% ipython --no-banner

In [1]: import numpy as np

In [2]: np.set_printoptions(precision=2, suppress=True, linewidth=200, floatmode="fixed")

In [3]: q, _ = np.linalg.qr(np.array([[-0.2, 0.8, -0.5, -0.3],
   ...:     [-0.1, 0.2, -0.3, 0.2],
   ...:     [0.9, 0.6, -1.6, -0.7],
   ...:     [-0.4, -0.5, 0.7, -0.2]]))

In [4]: A = -3 * q

In [5]: A
Out[5]: 
array([[ 0.59,  2.75,  0.19, -1.02],
       [ 0.30,  0.77, -2.20,  1.86],
       [-2.67,  0.32, -0.99, -0.88],
       [ 1.19, -0.85, -1.77, -1.93]])

In [6]: Y = A / np.sqrt((A ** 2).mean(axis=1, keepdims=True))

In [7]: np.linalg.matrix_rank(Y) == np.linalg.matrix_rank(A)
Out[7]: np.True_

In [8]: hat = np.triu(np.array([[-3, 4, 3, -3], [4, 1, -3, -4], [-8, 6, -1, -3], [-8, -6, -2, 9]]), 1) + np.eye(4)

In [9]: Y = hat @ A @ np.linalg.inv(hat)

In [10]: round(float(np.trace(Y)), 2), np.round(np.trace(A), 2)
Out[10]: (-1.56, np.float64(-1.56))

In [11]: round(float(np.linalg.det(Y)), 2)
Out[11]: -81.0

In [12]: np.round(np.poly(Y), 2) + 0
Out[12]: array([  1.00,   1.56,   0.00, -14.01, -81.00])

In [13]: Y = np.linalg.inv(A)

In [14]: print(np.round(np.linalg.det(A) * np.linalg.det(Y), 2))
1.0

In [15]: np.round(np.linalg.cond(A), 2)
Out[15]: np.float64(1.0)

In [16]: np.linalg.inv(Y)
Out[16]: 
array([[ 0.59,  2.75,  0.19, -1.02],
       [ 0.30,  0.77, -2.20,  1.86],
       [-2.67,  0.32, -0.99, -0.88],
       [ 1.19, -0.85, -1.77, -1.93]])

In [17]: np.round(A @ Y, 2) + 0
Out[17]: 
array([[1.00, 0.00, 0.00, 0.00],
       [0.00, 1.00, 0.00, 0.00],
       [0.00, 0.00, 1.00, 0.00],
       [0.00, 0.00, 0.00, 1.00]])

In [18]: print((np.abs(Y) > 1e-9).astype(int))
[[1 1 1 1]
 [1 1 1 1]
 [1 1 1 1]
 [1 1 1 1]]

In [19]: W0 = np.array([[-2, 2, -2, 0],
    ...:     [-2, 0, -1, 1],
    ...:     [2, 0, -3, 3],
    ...:     [1, 0, -2, 3],
    ...:     [0, 3, -2, -3],
    ...:     [2, 1, -2, -3]])

In [20]: W0
Out[20]: 
array([[-2,  2, -2,  0],
       [-2,  0, -1,  1],
       [ 2,  0, -3,  3],
       [ 1,  0, -2,  3],
       [ 0,  3, -2, -3],
       [ 2,  1, -2, -3]])

In [21]: t = np.radians(60)

In [22]: R = np.eye(4)

In [23]: R[1, 1] = R[2, 2] = np.cos(t)

In [24]: R[1, 2], R[2, 1] = -np.sin(t), np.sin(t)

In [25]: R
Out[25]: 
array([[ 1.00,  0.00,  0.00,  0.00],
       [ 0.00,  0.50, -0.87,  0.00],
       [ 0.00,  0.87,  0.50,  0.00],
       [ 0.00,  0.00,  0.00,  1.00]])

In [26]: Y = W0 @ R.T

In [27]: np.linalg.svd(W0, compute_uv=False), np.linalg.svd(Y, compute_uv=False)
Out[27]: (array([6.50, 5.83, 4.08, 1.04]), array([6.50, 5.83, 4.08, 1.04]))

In [28]: round(float(np.linalg.det(R)), 2), np.trace(R)
Out[28]: (1.0, np.float64(3.0))

In [29]: Y
Out[29]: 
array([[-2.00,  2.73,  0.73,  0.00],
       [-2.00,  0.87, -0.50,  1.00],
       [ 2.00,  2.60, -1.50,  3.00],
       [ 1.00,  1.73, -1.00,  3.00],
       [ 0.00,  3.23,  1.60, -3.00],
       [ 2.00,  2.23, -0.13, -3.00]])

In [30]: np.allclose(W0 @ W0.T, Y @ Y.T)
Out[30]: True

In [31]: U, s, VT = np.linalg.svd(Y, full_matrices=False)

In [32]: np.round(U.T @ U, 2) + 0
Out[32]: 
array([[1.00, 0.00, 0.00, 0.00],
       [0.00, 1.00, 0.00, 0.00],
       [0.00, 0.00, 1.00, 0.00],
       [0.00, 0.00, 0.00, 1.00]])

In [33]: print((s > 1e-8).sum())
4

In [34]: np.abs(U[:, 0]).round(6).argmax()
Out[34]: np.int64(4)

In [35]: rng = np.random.default_rng(59700)

In [36]: z = rng.permutation(4)

In [37]: Y = W0[:, z] * rng.choice([-1, 1], 4)

In [38]: print(Y)
[[-2  0  2  2]
 [ 0 -1  1  2]
 [ 0 -3  3 -2]
 [ 0 -3  2 -1]
 [-3  3  2  0]
 [-1  3  2 -2]]

In [39]: U, _, VT = np.linalg.svd(W0.T @ Y)

In [40]: z
Out[40]: array([1, 3, 2, 0])

In [41]: blk = np.stack([W0, -2 * W0, W0[::-1]])

In [42]: print(np.einsum("bij,cij->bc", blk, blk))
[[  94 -188   36]
 [-188  376  -72]
 [  36  -72   94]]

In [43]: print((blk @ W0.T).shape)
(3, 6, 6)

In [44]: np.linalg.norm(blk, axis=(1, 2))
Out[44]: array([ 9.70, 19.39,  9.70])

In [45]: np.linalg.matrix_rank(blk.reshape(3, -1))
Out[45]: np.int64(2)
